$ python -q
>>> import numpy as np
>>> import numpy.linalg as la
>>> np.set_printoptions(precision=2, suppress=True, linewidth=160, sign=" ")
>>> def tidy(a):
...     return np.round(a, 2) + 0
... 
>>> rng = np.random.default_rng(935215)
>>> mat = rng.normal(size=(41, 5)) + 10 * np.array([-2, -1, -1, 1, -2])
>>> tidy(mat)
array([[-20.02,  -9.2 ,  -9.6 ,  11.88, -19.87],
       [-18.99, -10.16, -10.02,   9.92, -20.51],
       [-20.54, -10.05, -10.84,   9.31, -21.85],
       [-21.91,  -8.29,  -8.85,   9.28, -20.94],
       [-20.46, -10.37,  -8.45,  10.46, -18.4 ],
       [-20.36,  -9.35, -10.39,   9.55, -20.02],
       [-19.98, -10.99,  -9.4 ,  10.07, -19.27],
       [-20.07,  -8.86,  -9.56,   9.23, -20.49],
       [-19.49,  -8.21, -10.13,   9.7 , -21.32],
       [-18.  ,  -8.62, -10.02,   8.7 , -19.98],
       [-21.27, -11.3 ,  -9.17,  10.24, -19.11],
       [-20.91, -12.16, -11.14,  11.11, -20.06],
       [-21.56,  -8.79,  -9.31,   9.68, -19.1 ],
       [-18.78, -10.9 , -10.24,   9.86, -20.64],
       [-19.78,  -8.92, -10.23,   9.7 , -21.11],
       [-20.68,  -9.48, -10.97,  11.32, -18.79],
       [-19.85, -10.25,  -9.53,  11.28, -20.18],
       [-21.85,  -8.  ,  -7.71,  10.51, -19.83],
       [-19.38, -11.09,  -9.92,  10.95, -20.43],
       [-19.39,  -9.82, -11.88,  10.5 , -20.27],
       [-21.07, -10.63,  -9.72,   9.65, -22.03],
       [-19.43, -10.18, -10.92,   9.91, -22.11],
       [-20.95, -10.33,  -8.31,  10.71, -19.95],
       [-20.89,  -9.72, -10.14,   8.95, -20.81],
       [-21.96, -12.05,  -9.49,  10.97, -18.6 ],
       [-20.53,  -8.95, -10.86,  11.22, -21.02],
       [-18.65, -10.48, -10.71,  11.56, -17.56],
       [-21.52,  -9.32, -10.39,   8.77, -20.29],
       [-18.8 , -11.94,  -9.7 ,   9.05, -18.37],
       [-19.67,  -9.83, -10.9 ,  10.58, -21.39],
       [-22.07, -10.4 , -11.07,   7.71, -17.67],
       [-20.23,  -9.96, -11.44,  10.3 , -20.41],
       [-19.27, -10.28,  -8.62,   8.56, -20.94],
       [-21.97, -10.27,  -9.32,  10.5 , -21.19],
       [-19.58,  -9.33,  -9.9 ,   9.23, -21.22],
       [-19.23,  -9.48, -10.71,  10.68, -18.98],
       [-19.06, -11.86, -10.58,  10.11, -20.02],
       [-19.11,  -9.98, -10.47,  10.71, -19.14],
       [-22.05, -10.41, -10.38,   8.36, -19.9 ],
       [-19.9 , -10.55, -10.22,  12.26, -19.58],
       [-20.16, -10.97,  -9.84,   8.61, -19.89]])
>>> dist = la.norm(mat[:, None] - mat[None], axis=-1)
>>> la.matrix_rank(dist ** 2)
np.int64(7)
>>> Uu, sv, VT = la.svd(mat)
>>> tidy(sv)
array([ 213.84,    7.9 ,    7.38,    6.12,    5.01])
>>> A2 = Uu[:, :1] @ np.diag(sv[:1]) @ VT[:1]
>>> tidy(la.norm(mat - A2, 2)), tidy(sv[1])
(np.float64(7.9), np.float64(7.9))
>>> z = mat[:, 3] > np.median(mat[:, 3])
>>> r0 = mat[z].mean(axis=0) - mat[~z].mean(axis=0)
>>> ((mat - mat.mean(axis=0)) @ r0 > 0).astype(int)
array([ 1,  0,  0,  0,  1,  0,  1,  0,  0,  0,  1,  1,  0,  0,  0,  1,  1,  0,  1,  1,  0,  0,  1,  0,  1,  1,  1,  0,  1,  0,  0,  1,  0,  1,  0,  1,  1,  1,
        0,  1,  0])
>>> np.argsort(-np.abs(r0).round(6), kind="stable")
array([ 3,  4,  1,  2,  0])
>>> K = np.loadtxt("sample13.csv", delimiter=",")
>>> K
array([[-1.1 ,  1.1 , -1.9 ,  1.  ,  1.1 ,  1.  ,  0.2 , -1.  ,  0.7 ,  0.  ,  1.4 ,  0.4 ],
       [-1.3 ,  0.  , -0.1 ,  1.1 ,  0.8 , -0.1 ,  0.2 , -0.7 , -1.8 , -0.4 ,  0.2 ,  1.6 ],
       [-1.74, -0.79, -0.99,  0.02, -1.07,  0.79,  1.23,  1.76,  0.43, -0.13,  0.22, -0.35],
       [-0.7 , -0.6 , -0.4 ,  0.8 ,  0.  , -1.1 , -0.3 ,  1.9 , -0.8 , -1.9 , -1.3 , -0.9 ],
       [ 1.3 ,  0.8 ,  0.4 ,  0.2 , -0.2 ,  2.  ,  0.1 ,  1.6 ,  0.4 ,  0.2 ,  0.6 , -0.5 ],
       [ 0.7 , -0.8 ,  0.2 ,  1.8 , -0.7 ,  1.9 ,  0.  , -0.5 ,  0.4 ,  0.9 ,  1.1 , -1.3 ],
       [-2.2 , -0.2 ,  0.1 , -0.9 ,  0.1 ,  0.5 ,  0.1 , -0.6 ,  0.4 ,  2.  ,  0.5 , -0.2 ],
       [-0.7 ,  2.4 ,  0.1 , -0.2 ,  0.5 , -0.2 ,  0.1 ,  1.7 ,  2.1 ,  0.9 ,  0.7 , -1.7 ],
       [-1.  , -0.1 ,  0.8 , -0.8 ,  0.1 ,  0.  , -0.4 , -0.8 , -0.6 , -1.1 ,  0.2 , -1.4 ],
       [-2.9 ,  1.3 ,  1.8 ,  0.7 ,  0.3 ,  0.2 , -1.9 ,  1.3 , -0.8 , -0.6 , -0.7 , -0.8 ],
       [ 0.8 , -0.4 ,  0.1 , -0.3 , -0.6 , -0.7 , -0.9 ,  0.4 , -0.3 , -0.8 , -0.5 ,  0.1 ],
       [ 0.6 , -1.  ,  0.  ,  0.3 , -2.1 ,  0.2 ,  0.  , -0.9 , -0.5 , -0.5 , -0.4 , -0.2 ],
       [-1.3 , -0.8 , -1.1 ,  0.4 , -0.9 ,  0.8 ,  1.  ,  2.  , -0.3 , -0.3 ,  0.2 ,  0.2 ]])
>>> x = np.array([8, 1, -4, 1, 3, 4, 3, -9, -9, -3, -1, -8])
>>> rhs = K @ x
>>> tidy(la.pinv(K) @ K)
array([[ 1.,  0.,  0.,  0.,  0.,  0.,  0.,  0.,  0.,  0.,  0.,  0.],
       [ 0.,  1.,  0.,  0.,  0.,  0.,  0.,  0.,  0.,  0.,  0.,  0.],
       [ 0.,  0.,  1.,  0.,  0.,  0.,  0.,  0.,  0.,  0.,  0.,  0.],
       [ 0.,  0.,  0.,  1.,  0.,  0.,  0.,  0.,  0.,  0.,  0.,  0.],
       [ 0.,  0.,  0.,  0.,  1.,  0.,  0.,  0.,  0.,  0.,  0.,  0.],
       [ 0.,  0.,  0.,  0.,  0.,  1.,  0.,  0.,  0.,  0.,  0.,  0.],
       [ 0.,  0.,  0.,  0.,  0.,  0.,  1.,  0.,  0.,  0.,  0.,  0.],
       [ 0.,  0.,  0.,  0.,  0.,  0.,  0.,  1.,  0.,  0.,  0.,  0.],
       [ 0.,  0.,  0.,  0.,  0.,  0.,  0.,  0.,  1.,  0.,  0.,  0.],
       [ 0.,  0.,  0.,  0.,  0.,  0.,  0.,  0.,  0.,  1.,  0.,  0.],
       [ 0.,  0.,  0.,  0.,  0.,  0.,  0.,  0.,  0.,  0.,  1.,  0.],
       [ 0.,  0.,  0.,  0.,  0.,  0.,  0.,  0.,  0.,  0.,  0.,  1.]])
>>> tidy(la.solve(K.T @ K, K.T @ rhs))
array([ 8.,  1., -4.,  1.,  3.,  4.,  3., -9., -9., -3., -1., -8.])
>>> tidy(la.lstsq(K, rhs)[0])
array([ 8.,  1., -4.,  1.,  3.,  4.,  3., -9., -9., -3., -1., -8.])
>>> rhs = rhs + 0.1 * rng.normal(size=13)
>>> tidy(rhs)
array([  6.99,   4.52, -23.93,  -4.78,   2.28,  18.93, -19.55, -26.84,  13.86, -27.97,  -0.79,  14.82, -19.03])
>>> b, *_ = la.lstsq(K, rhs)
>>> tidy(K.T @ (rhs - K @ b))
array([ 0.,  0.,  0.,  0.,  0.,  0.,  0.,  0.,  0.,  0.,  0.,  0.])
>>> tidy(b)
array([ 8.02,  1.08, -4.13,  1.03,  2.94,  3.97,  2.94, -9.  , -9.19, -2.88, -0.98, -8.08])
>>> b.round()
array([ 8.,  1., -4.,  1.,  3.,  4.,  3., -9., -9., -3., -1., -8.])
>>> A2 = np.c_[K[:, :4] @ np.array([[3, 1, -3, 1], [1, -3, 2, -3], [-1, 0, -1, -2], [-2, 2, 2, -1]]), np.array([-1, 0, -1, 2, 1, 2, -2, 1, 1, 2, 2, 0, 0])]
>>> tidy(A2)
array([[ -2.3 ,  -2.4 ,   9.4 ,  -1.6 ,  -1.  ],
       [ -6.  ,   0.9 ,   6.2 ,  -2.2 ,   0.  ],
       [ -5.06,   0.67,   4.67,   2.59,  -1.  ],
       [ -3.9 ,   2.7 ,   2.9 ,   1.1 ,   2.  ],
       [  3.9 ,  -0.7 ,  -2.3 ,  -2.1 ,   1.  ],
       [ -2.5 ,   6.7 ,  -0.3 ,   0.9 ,   2.  ],
       [ -5.1 ,  -3.4 ,   4.3 ,  -0.9 ,  -2.  ],
       [  0.6 ,  -8.3 ,   6.4 ,  -7.9 ,   1.  ],
       [ -2.3 ,  -2.3 ,   0.4 ,  -1.5 ,   1.  ],
       [-10.6 ,  -5.4 ,  10.9 , -11.1 ,   2.  ],
       [  2.5 ,   1.4 ,  -3.9 ,   2.1 ,   2.  ],
       [  0.2 ,   4.2 ,  -3.2 ,   3.3 ,   0.  ],
       [ -4.4 ,   1.9 ,   4.2 ,   2.9 ,   0.  ]])
>>> la.matrix_rank(np.c_[K, A2])
np.int64(13)
>>> la.matrix_rank(A2)
np.int64(5)
>>> gram = K.T @ K
>>> tidy(la.svd(K, compute_uv=False) ** 2)
array([ 34.5 ,  31.11,  23.31,  21.37,  13.83,  11.43,   6.19,   3.11,   2.22,   1.16,   0.32,   0.17])
>>> (K @ K.T).shape
(13, 13)
>>> np.allclose(gram, gram.T)
True
>>> gram = np.cov(mat, rowvar=False)
>>> np.argwhere(np.triu(np.abs(np.corrcoef(mat.T)) > 0.8, 1))
array([], shape=(0, 2), dtype=int64)
>>> tidy(la.eigvalsh(gram)[::-1])
array([ 1.59,  1.36,  0.94,  0.78,  0.62])
>>> tidy(np.corrcoef(mat.T))
array([[ 1.  , -0.06, -0.27,  0.13, -0.05],
       [-0.06,  1.  ,  0.12, -0.12, -0.29],
       [-0.27,  0.12,  1.  , -0.05,  0.07],
       [ 0.13, -0.12, -0.05,  1.  ,  0.15],
       [-0.05, -0.29,  0.07,  0.15,  1.  ]])
>>> tidy(gram)
array([[ 1.17, -0.07, -0.26,  0.15, -0.06],
       [-0.07,  1.08,  0.11, -0.13, -0.33],
       [-0.26,  0.11,  0.78, -0.04,  0.07],
       [ 0.15, -0.13, -0.04,  1.05,  0.17],
       [-0.06, -0.33,  0.07,  0.17,  1.22]])
>>> gram.shape
(5, 5)
>>> m1 = np.minimum.outer(np.arange(1, 5), np.arange(1, 5)) * 2
>>> m1
array([[ 2,  2,  2,  2],
       [ 2,  4,  4,  4],
       [ 2,  4,  6,  6],
       [ 2,  4,  6,  8]])
>>> tidy(la.det(m1.T))
np.float64(16.0)
>>> tidy(la.det(m1[::-1]))
np.float64(16.0)
>>> tidy(la.eigvals(m1).sum().real)
np.float64(20.0)
>>> tidy(la.det(2 * m1)), tidy(la.det(m1))
(np.float64(256.0), np.float64(16.0))
>>> tidy(np.poly(m1))
array([  1., -20.,  60., -56.,  16.])
>>> tidy(la.eigvals(m1))
array([ 16.58,   2.  ,   0.85,   0.57])
>>> (m1 + m1.T) / 2
array([[ 2.,  2.,  2.,  2.],
       [ 2.,  4.,  4.,  4.],
       [ 2.,  4.,  6.,  6.],
       [ 2.,  4.,  6.,  8.]])
>>> tidy(np.abs(la.eigvals(m1)).max())
np.float64(16.58)
>>> np.trace(m1)
np.int64(20)
>>> tidy(np.sort(np.abs(la.eigvals(m1))))
array([  0.57,   0.85,   2.  ,  16.58])
>>> tidy(la.det(m1))
np.float64(16.0)
>>> tidy(la.norm(mat, 2) / la.norm(mat))
np.float64(1.0)
>>> np.argsort(-la.norm(mat, axis=0).round(6), kind="stable")[:3]
array([ 0,  4,  1])
>>> feats = np.loadtxt("a.csv", delimiter=",")
>>> feats
array([[ 2.07, -2.55, -4.8 ,  3.53],
       [-4.94,  6.09,  6.02,  6.91],
       [ 1.2 , -1.77, -5.51,  1.77],
       [-4.48,  8.1 ,  5.52,  6.39],
       [-5.15, -0.83,  0.28, -2.41],
       [-4.98, 10.  ,  8.  ,  6.24],
       [-4.05, 10.61,  8.13,  5.83],
       [-2.65, -1.8 ,  0.64, -3.43],
       [-3.79, -2.11,  1.02, -1.29],
       [-5.49, -1.99,  1.03, -3.18],
       [-1.57, -2.31, -3.9 ,  4.56],
       [-4.51,  8.5 ,  7.71,  4.8 ],
       [ 1.23, -2.91, -4.81,  1.34],
       [ 0.04, -1.85, -3.93,  2.22],
       [ 0.13, -1.57, -4.08,  3.75],
       [-4.59,  7.39,  6.4 ,  6.5 ],
       [-3.68, -1.4 , -0.11, -2.63],
       [-4.38,  7.66,  4.47,  6.52],
       [-0.89, -1.8 , -6.28,  3.92],
       [-4.76,  7.63,  4.74,  5.93],
       [-3.09, -1.58,  1.32, -3.95],
       [-4.21,  7.1 ,  6.23,  6.94],
       [-4.25, -2.74,  0.08, -3.99],
       [ 1.35, -1.78, -4.44,  3.13],
       [ 0.72, -1.26, -4.51,  2.35],
       [-2.66, -2.83, -0.83, -3.6 ],
       [-0.02, -3.31, -2.67,  2.17],
       [ 1.12, -1.88, -4.5 ,  3.58],
       [-0.14, -1.17, -6.29,  5.39],
       [-0.33, -3.93, -4.51,  2.97],
       [ 1.15, -2.62, -6.82,  1.92],
       [-4.75,  7.5 ,  5.9 ,  4.25],
       [ 0.37, -2.52, -2.33,  1.73],
       [ 0.53, -2.16, -4.14,  2.51],
       [-4.33, -1.24,  0.03, -2.51],
       [-3.33,  9.  ,  4.55,  5.75],
       [-2.09, -2.28, -0.53, -5.01],
       [-2.49, -1.5 ,  1.75, -2.69]])
>>> z = feats[:, 3] > np.median(feats[:, 3])
>>> r0 = feats[z].mean(axis=0) - feats[~z].mean(axis=0)
>>> ((feats - feats.mean(axis=0)) @ r0 > 0).astype(int)
array([ 0,  1,  0,  1,  0,  1,  1,  0,  0,  0,  0,  1,  0,  0,  0,  1,  0,  1,  0,  1,  0,  1,  0,  0,  0,  0,  0,  0,  0,  0,  0,  1,  0,  0,  0,  1,  0,  0])
>>> tidy(r0)
array([-0.67,  5.86,  3.1 ,  6.08])
>>> tidy((((feats - feats.mean(axis=0)) @ r0 > 0) == z).mean())
np.float64(0.79)
>>> z.astype(int)
array([ 1,  1,  0,  1,  0,  1,  1,  0,  0,  0,  1,  1,  0,  0,  1,  1,  0,  1,  1,  1,  0,  1,  0,  1,  0,  0,  0,  1,  1,  1,  0,  1,  0,  0,  0,  1,  0,  0])
>>> A2 = feats / np.sqrt((feats ** 2).mean(axis=1, keepdims=True))
>>> la.matrix_rank(A2) == la.matrix_rank(feats)
np.True_
>>> gram = np.cov(feats, rowvar=False)
>>> np.argwhere(np.triu(np.abs(np.corrcoef(feats.T)) > 0.8, 1))
array([[ 0,  2],
       [ 1,  2]])
>>> tidy(gram)
array([[ 5.84, -7.24, -9.66,  0.2 ],
       [-7.24, 22.82, 19.27, 11.71],
       [-9.66, 19.27, 21.68,  4.71],
       [ 0.2 , 11.71,  4.71, 14.01]])
>>> gram.shape
(4, 4)
>>> tidy(np.corrcoef(feats.T))
array([[ 1.  , -0.63, -0.86,  0.02],
       [-0.63,  1.  ,  0.87,  0.65],
       [-0.86,  0.87,  1.  ,  0.27],
       [ 0.02,  0.65,  0.27,  1.  ]])
>>> tidy(feats.std(axis=0))
array([ 2.39,  4.71,  4.59,  3.69])
>>> tidy(np.corrcoef(feats[:, 3], feats[:, 1])[0, 1])
np.float64(0.65)
>>> Q, R = la.qr(feats)
>>> tidy(np.trace(Q @ Q.T))
np.float64(4.0)
>>> tidy(np.abs(np.diag(R)))
array([ 19.8 ,  24.05,  14.11,  11.23])
>>> tidy(Q.T @ Q)
array([[ 1.,  0.,  0.,  0.],
       [ 0.,  1.,  0.,  0.],
       [ 0.,  0.,  1.,  0.],
       [ 0.,  0.,  0.,  1.]])
>>> J = np.loadtxt("layer9.csv", delimiter=",")
>>> J
array([[  0.,  24.,  11.,   0.,   0.,  22.,   0.,   9.,   0.],
       [  0.,   0.,  10.,   0.,   2.,   0.,   7.,   4.,  12.],
       [ 14.,   0.,   0.,   0.,  16.,   0.,   0.,   0.,   7.],
       [  6.,   3.,   0.,   0.,  15.,   1.,   0.,   0.,   0.],
       [ 10.,  16.,   0.,   5.,   0.,   0.,   0.,  10.,  23.],
       [  0.,   0.,   2.,   0.,  21.,   0.,   0.,   0.,   0.],
       [  0.,  26.,   3.,   0.,   0.,  10.,   0.,  18.,  12.],
       [  0.,   0.,  13.,   0.,   4.,   0.,   5.,   0.,   0.],
       [  0.,   0.,  20.,   0.,   2.,   4.,   0.,   0.,   0.],
       [  0.,   0.,  11.,   0.,  11.,   0.,   0.,   5.,   0.],
       [  0.,  34.,  13.,   4.,   0.,  28.,   0.,  14.,   0.],
       [  0.,   3.,  20.,   0.,   0.,   4.,   0.,  12.,   0.],
       [  2.,   0.,   5.,  10.,   1.,   1.,   4.,   0.,   0.],
       [  0.,  16.,   0.,   0.,   0.,  19.,   0.,   0.,   0.],
       [  0.,   6.,  25.,   0.,   0.,  19.,   0.,   7.,   0.],
       [  4.,  13.,   1.,  14.,   0.,   1.,   4.,   1.,  12.],
       [  7.,  10.,   0.,  11.,   0.,   1.,   0.,   0.,   7.],
       [  0.,   0.,  10.,   0.,  10.,   0.,   0.,   0.,   0.],
       [  0.,  17.,  13.,  14.,   0.,  10.,   7.,   5.,   7.],
       [  0.,   0.,   5.,   0.,  24.,   0.,   0.,   2.,   0.],
       [  0.,  22.,  22.,  11.,   0.,  13.,   9.,  16.,  10.],
       [  0.,   6.,  25.,   0.,   0.,  10.,   1.,   9.,   0.],
       [  0.,   0.,   6.,   0.,  22.,   0.,   0.,   5.,   0.],
       [  0.,   0.,   0.,   0.,  22.,   0.,   0.,   0.,   0.],
       [  0.,  18.,  21.,   0.,   0.,  13.,   0.,  26.,   0.]])
>>> gram = np.cov(J, rowvar=False)
>>> np.argsort(-J.std(axis=0).round(6), kind="stable")
array([ 1,  4,  2,  5,  7,  8,  3,  0,  6])
>>> np.argwhere(np.triu(np.abs(np.corrcoef(J.T)) > 0.8, 1))
array([], shape=(0, 2), dtype=int64)
>>> tidy(np.corrcoef(J.T))
array([[ 1.  , -0.07, -0.51,  0.19,  0.08, -0.34, -0.16, -0.23,  0.5 ],
       [-0.07,  1.  ,  0.1 ,  0.33, -0.58,  0.78,  0.09,  0.66,  0.32],
       [-0.51,  0.1 ,  1.  , -0.11, -0.43,  0.43,  0.22,  0.5 , -0.29],
       [ 0.19,  0.33, -0.11,  1.  , -0.39,  0.  ,  0.58, -0.03,  0.44],
       [ 0.08, -0.58, -0.43, -0.39,  1.  , -0.52, -0.32, -0.43, -0.32],
       [-0.34,  0.78,  0.43,  0.  , -0.52,  1.  , -0.05,  0.53, -0.18],
       [-0.16,  0.09,  0.22,  0.58, -0.32, -0.05,  1.  ,  0.02,  0.34],
       [-0.23,  0.66,  0.5 , -0.03, -0.43,  0.53,  0.02,  1.  ,  0.18],
       [ 0.5 ,  0.32, -0.29,  0.44, -0.32, -0.18,  0.34,  0.18,  1.  ]])
>>> gram.shape
(9, 9)
